$ python3 -q
>>> import numpy as np
>>> from numpy import linalg as LA
>>> np.set_printoptions(precision=3, suppress=True, linewidth=120)
>>> rd = lambda a: np.round(a, 3) + 0
>>> M = np.array([[2, -2], [-2, -2]])
>>> # equal to its transpose
>>> LA.matrix_power(M, 2)
array([[8, 0],
       [0, 8]])
>>> (M - M.T) / 2
array([[0., 0.],
       [0., 0.]])
>>> rd(np.sort(np.abs(LA.eigvals(M))))
array([2.828, 2.828])
>>> ev, evecs = LA.eigh(M)
>>> rd(ev)
array([-2.828,  2.828])
>>> rd(evecs.T @ evecs)
array([[1., 0.],
       [0., 1.]])
>>> rd(evecs.T @ M @ evecs)
array([[-2.828,  0.   ],
       [ 0.   ,  2.828]])
>>> np.unique(ev.round(6) + 0, return_counts=True)[1]
array([1, 1])
>>> rd(np.abs(evecs[:, -1]))
array([0.924, 0.383])
>>> ev.sum(), np.trace(M)
(np.float64(0.0), np.int64(0))
>>> out = np.array([[2, 5], [0, 4]])
>>> cent = np.kron(out, M)
>>> cent.shape
(4, 4)
>>> LA.matrix_rank(cent)
np.int64(4)
>>> print(rd(LA.norm(cent, 2)), rd(LA.norm(out, 2) * LA.norm(M, 2)))
18.661 18.661
>>> [round(float(LA.det(M[:i, :i])), 2) + 0 for i in range(1, 3)]
[2.0, -8.0]
>>> r0 = np.array([-3, -3])
>>> np.polyval(r0, M[1])
array([3, 3])
>>> arr = np.load("layer8.npy")
>>> print(rd(arr))
[[-2.121  0.369 -2.089]
 [-2.121 -0.369  2.089]
 [ 0.     2.954  0.522]]
>>> rng = np.random.default_rng(83)
>>> idx = rng.permutation(3)
>>> idx
array([0, 1, 2])
>>> out = arr[idx][:, idx]
>>> np.allclose(out, arr)
True
>>> rd(LA.det(out)), rd(LA.det(arr[idx]))
(np.float64(27.0), np.float64(27.0))
>>> rd(np.trace(out))
np.float64(-1.968)
>>> rd(np.diag(out))
array([-2.121, -0.369,  0.522])
>>> r0 = np.array([1, 0, 3])
>>> out = arr + np.outer(r0, np.eye(3)[1])
>>> rd(LA.det(out) / LA.det(arr)), rd(1 + LA.solve(arr, r0)[1])
(np.float64(2.026), np.float64(2.026))
>>> rd(out)
array([[-2.121,  1.369, -2.089],
       [-2.121, -0.369,  2.089],
       [ 0.   ,  5.954,  0.522]])
>>> LA.matrix_rank(LA.inv(out) - LA.inv(arr), tol=1e-8)
np.int64(1)
>>> data = np.load("sample0.npy")
>>> data
array([[2.02, 3.  , 0.  , 3.  ],
       [2.  , 3.02, 0.  , 2.  ],
       [2.  , 0.  , 0.02, 3.  ],
       [2.  , 3.  , 0.  , 3.02]])
>>> r0 = np.array([-3, 1, 3])
>>> print(rd(np.polyval(r0, data[1])))
[ -7.    -21.341   3.     -7.   ]
>>> np.argsort(-LA.norm(data, axis=0).round(6), kind="stable")[:3]
array([3, 1, 0])
>>> LA.matrix_rank(data, rtol=0.1)
np.int64(2)
>>> rd(LA.norm(data, 2) / LA.norm(data))
np.float64(0.962)
>>> A = np.load("case2.npy")
>>> print(A)
[[ 1.894 -0.11   0.236 -0.164]
 [-0.11   1.88   0.196 -0.235]
 [ 0.236  0.196  1.121 -0.109]
 [-0.164 -0.235 -0.109  1.105]]
>>> O, evecs = LA.qr(A[:, :3])[0], LA.qr(A[:, 3:])[0]
>>> sig = LA.svd(O.T @ evecs, compute_uv=False)
>>> rd(np.degrees(np.arccos(sig.clip(0, 1))))
array([65.3])
>>> rd(LA.norm(O @ O.T - evecs @ evecs.T, 2))
np.float64(1.0)
>>> out = LA.inv(A)
>>> print(rd(LA.det(A) * LA.det(out)))
1.0
>>> np.allclose(out, A.T)
False
>>> print(rd(LA.slogdet(A)[0]))
1.0
>>> rd(A @ out)
array([[1., 0., 0., 0.],
       [0., 1., 0., 0.],
       [0., 0., 1., 0.],
       [0., 0., 0., 1.]])
>>> rd(out)
array([[ 0.553,  0.055, -0.118,  0.082],
       [ 0.055,  0.56 , -0.098,  0.118],
       [-0.118, -0.098,  0.939,  0.054],
       [ 0.082,  0.118,  0.054,  0.948]])
>>> print(rd(A[3] @ A[0]))
-0.492
>>> rd(LA.norm(A[3] - A[0]))
np.float64(2.445)
>>> rd(LA.norm(A) ** 2 / LA.norm(A, 2) ** 2)
np.float64(2.499)
>>> rd(LA.norm(A, "nuc"))
np.float64(6.0)
>>> print((data - data.T) / 2)
[[ 0.   0.5 -1.   0.5]
 [-0.5  0.   0.  -0.5]
 [ 1.   0.   0.   1.5]
 [-0.5  0.5 -1.5  0. ]]
>>> rd(np.abs(LA.eigvals(data)).max())
np.float64(7.626)
>>> rd(data @ data)
array([[16.08, 24.12,  0.  , 21.12],
       [14.08, 21.12,  0.  , 18.08],
       [10.08, 15.  ,  0.  , 15.12],
       [16.08, 24.12,  0.  , 21.12]])
>>> rd(LA.matrix_power(data, 3))
array([[122.962, 184.444,   0.   , 160.264],
       [106.842, 160.264,   0.   , 139.082],
       [ 80.602, 120.9  ,   0.   , 105.904],
       [122.962, 184.444,   0.   , 160.264]])
>>> np.trace(data)
np.float64(8.08)
>>> (data + data.T) / 2
array([[2.02, 2.5 , 1.  , 2.5 ],
       [2.5 , 3.02, 0.  , 2.5 ],
       [1.  , 0.  , 0.02, 1.5 ],
       [2.5 , 2.5 , 1.5 , 3.02]])
>>> np.allclose(data, data.T)
False
>>> rd(LA.det(data))
np.float64(0.001)
>>> O, Rm = LA.qr(A)
>>> rd(np.abs(np.diag(Rm)))
array([1.919, 1.9  , 1.053, 1.042])
>>> print(rd(Rm))
[[-1.919  0.172 -0.369  0.256]
 [ 0.    -1.9   -0.343  0.394]
 [ 0.     0.    -1.053  0.093]
 [ 0.     0.     0.     1.042]]
>>> O.shape, Rm.shape
((4, 4), (4, 4))
>>> rd(O.T @ O)
array([[1., 0., 0., 0.],
       [0., 1., 0., 0.],
       [0., 0., 1., 0.],
       [0., 0., 0., 1.]])
>>> K = np.load("m.npy")
>>> print(K)
[[2 0 0]
 [0 1 0]
 [0 0 3]]
>>> # 3 blocks once reordered
>>> rd(LA.det(K))
np.float64(6.0)
>>> print((LA.matrix_power((K != 0) + (K.T != 0) + np.eye(3), 3) > 0).astype(int))
[[1 0 0]
 [0 1 0]
 [0 0 1]]
>>> K @ K
array([[4, 0, 0],
       [0, 1, 0],
       [0, 0, 9]])
>>> O, evecs = LA.qr(K[:, :2])[0], LA.qr(K[:, 2:])[0]
>>> sig = LA.svd(O.T @ evecs, compute_uv=False)
>>> sig
array([0.])
>>> print(np.degrees(np.arccos(sig.clip(0, 1))))
[90.]
>>> W0 = np.load("out1.npy")
>>> W0
array([[ 1, -1,  1],
       [ 1,  0,  0],
       [ 1,  1,  1],
       [ 1,  2,  4]])
>>> out = np.c_[W0[:, :2] @ np.array([[1, 4], [4, -5]]), np.array([1, 2, 2, 0])]
>>> print(out)
[[-3  9  1]
 [ 1  4  2]
 [ 5 -1  2]
 [ 9 -6  0]]
>>> LA.matrix_rank(np.c_[W0, out])
np.int64(4)
>>> r0 = np.array([2, 2, 4])
>>> np.array([np.convolve(row, r0, "same") for row in W0])
array([[ 0,  4, -2],
       [ 2,  4,  0],
       [ 4,  8,  6],
       [ 6, 16, 16]])
>>> np.cross(W0[0, :3], W0[1, :3])
array([0, 1, 1])
>>> O, evecs = LA.qr(W0[:, :1])[0], LA.qr(W0[:, 1:])[0]
>>> sig = LA.svd(O.T @ evecs, compute_uv=False)
>>> print(rd(sig))
[0.739]
>>> rd(LA.norm(O @ O.T - evecs @ evecs.T, 2))
np.float64(1.0)
>>> rd(np.degrees(np.arccos(sig.clip(0, 1))))
array([42.392])
>>> hat = np.triu(np.array([[1, 2], [1, 2]]), 1) + np.eye(2)
>>> out = hat @ M @ LA.inv(hat)
>>> rd(np.poly(out))
array([ 1.,  0., -8.])
>>> print(out)
[[-2. -2.]
 [-2.  2.]]
>>> hat @ M - M @ hat
array([[-4., -8.],
       [ 0.,  4.]])
>>> ev, evecs = LA.eigh(A)
>>> rd(evecs.T @ A @ evecs)
array([[1.   , 0.   , 0.   , 0.   ],
       [0.   , 1.001, 0.   , 0.   ],
       [0.   , 0.   , 1.999, 0.   ],
       [0.   , 0.   , 0.   , 2.   ]])
>>> rd(LA.eigvalsh(A @ A))
array([0.999, 1.001, 3.998, 4.002])
>>> feats = np.loadtxt("w.csv", delimiter=",")
>>> print(feats)
[[14.  3.  0.]
 [ 4.  1.  0.]
 [ 0.  0.  1.]
 [ 0.  0.  1.]
 [ 4.  1.  0.]
 [ 0.  0.  0.]
 [ 9.  2.  0.]
 [ 0.  0.  1.]
 [ 9.  2.  0.]
 [ 0.  0.  0.]
 [14.  3.  0.]
 [ 0.  0.  0.]
 [ 0.  0.  0.]
 [ 0.  0.  0.]
 [14.  3.  0.]
 [ 4.  1.  0.]]
>>> print(round(np.log10(LA.cond(feats))))
2
>>> rd(np.abs(LA.svd(feats)[2][-1]))
array([0.213, 0.977, 0.   ])
>>> np.argsort(-LA.norm(feats, axis=0).round(6), kind="stable")[:3]
array([0, 1, 2])
>>> idx = feats[:, 1] > np.median(feats[:, 1])
>>> r0 = feats[idx].mean(axis=0) - feats[~idx].mean(axis=0)
>>> rd((((feats - feats.mean(axis=0)) @ r0 > 0) == idx).mean())
np.float64(0.812)
>>> np.argsort(-np.abs(r0).round(6), kind="stable")
array([0, 1, 2])
>>> idx.astype(int)
array([1, 1, 0, 0, 1, 0, 1, 0, 1, 0, 1, 0, 0, 0, 1, 1])
>>> X = np.load("a.npy")
>>> X
array([[0, 0, 1],
       [0, 1, 0],
       [1, 0, 0]])
>>> hat = np.triu(np.array([[1, 0, 1], [0, 0, 1], [2, 0, 1]]), 1) + np.eye(3)
>>> out = hat @ X @ LA.inv(hat)
>>> LA.matrix_rank(out)
np.int64(3)
